>>> import numpy as np
>>> from numpy import linalg as LA
>>> np.set_printoptions(precision=2, suppress=True, linewidth=100, sign=" ")
>>> M = np.load("arr.npy")
>>> M
array([[  6,   3,  -2],
       [  0,   0,   0],
       [ -7,  -1,  -5],
       [  0,   0,   0],
       [-13,   5,   2],
       [ -7,  -1,  -5],
       [  0,   0,   0],
       [  0,   0,   0],
       [  0,   0,   0],
       [  6,   3,  -2]])
>>> # rows 1 and 3 are equal
>>> hat = M @ LA.solve(M.T @ M, M.T)
>>> hat @ M[:, 1]
array([ 3.,  0., -1.,  0.,  5., -1.,  0.,  0.,  0.,  3.])
>>> np.trace(hat)
np.float64(3.0)
>>> np.diag(hat)
array([ 0.5,  0. ,  0.5,  0. ,  1. ,  0.5,  0. ,  0. ,  0. ,  0.5])
>>> W0 = np.array([[1.0, 0.0, 3.0, 3.0],
...     [0.0, 8.0, -3.0, 9.0],
...     [0.0, -9.0, 2.0, -9.0],
...     [0.0, -1.0, -3.0, 5.0]])
>>> left, sv, vt = LA.svd(M, full_matrices=False)
>>> sv
array([ 18.47,   8.04,   6.35])
>>> np.allclose(left * sv @ vt, M)
True
>>> np.round(left.T @ left, 2) + 0
array([[ 1.,  0.,  0.],
       [ 0.,  1.,  0.],
       [ 0.,  0.,  1.]])
>>> sv / sv[0]
array([ 1.  ,  0.44,  0.34])
>>> np.abs(vt[0])
array([ 1.  ,  0.05,  0.07])
>>> np.abs(left[:, 0]).round(6).argmax()
np.int64(4)
>>> round(np.sqrt((sv ** 2).sum()), 2), round(LA.norm(M), 2)
(np.float64(21.12), np.float64(21.12))
>>> vals, vecs = LA.eig(W0)
>>> np.sort(LA.eigvals(LA.inv(W0)))
array([-1.  ,  0.08,  0.36,  1.  ])
>>> round(float(np.prod(vals)), 2)
-37.0
>>> np.sort(LA.eigvals(W0.T))
array([-1. ,  1. ,  2.8, 13.2])
>>> K = np.load("out5.npy")
>>> K
array([[ 3,  3,  0,  0],
       [-9, -3,  0,  0],
       [ 1,  1,  1,  1],
       [-3, -1, -3, -1]])
>>> f = np.array([-7, -4, 1, -1])
>>> Y = K + np.outer(f, np.eye(4)[0])
>>> round(float(LA.det(Y) / LA.det(K)), 2), np.round(1 + LA.solve(K, f)[0], 2)
(2.83, np.float64(2.83))
>>> Y = np.array([[3, 1, 2], [0, 1, -3]])
>>> Z = np.kron(Y, K)
>>> np.round(LA.norm(Z, 2), 2), round(float(LA.norm(Y, 2) * LA.norm(K, 2)), 2)
(np.float64(45.26), 45.26)
>>> LA.matrix_rank(Z)
np.int64(8)
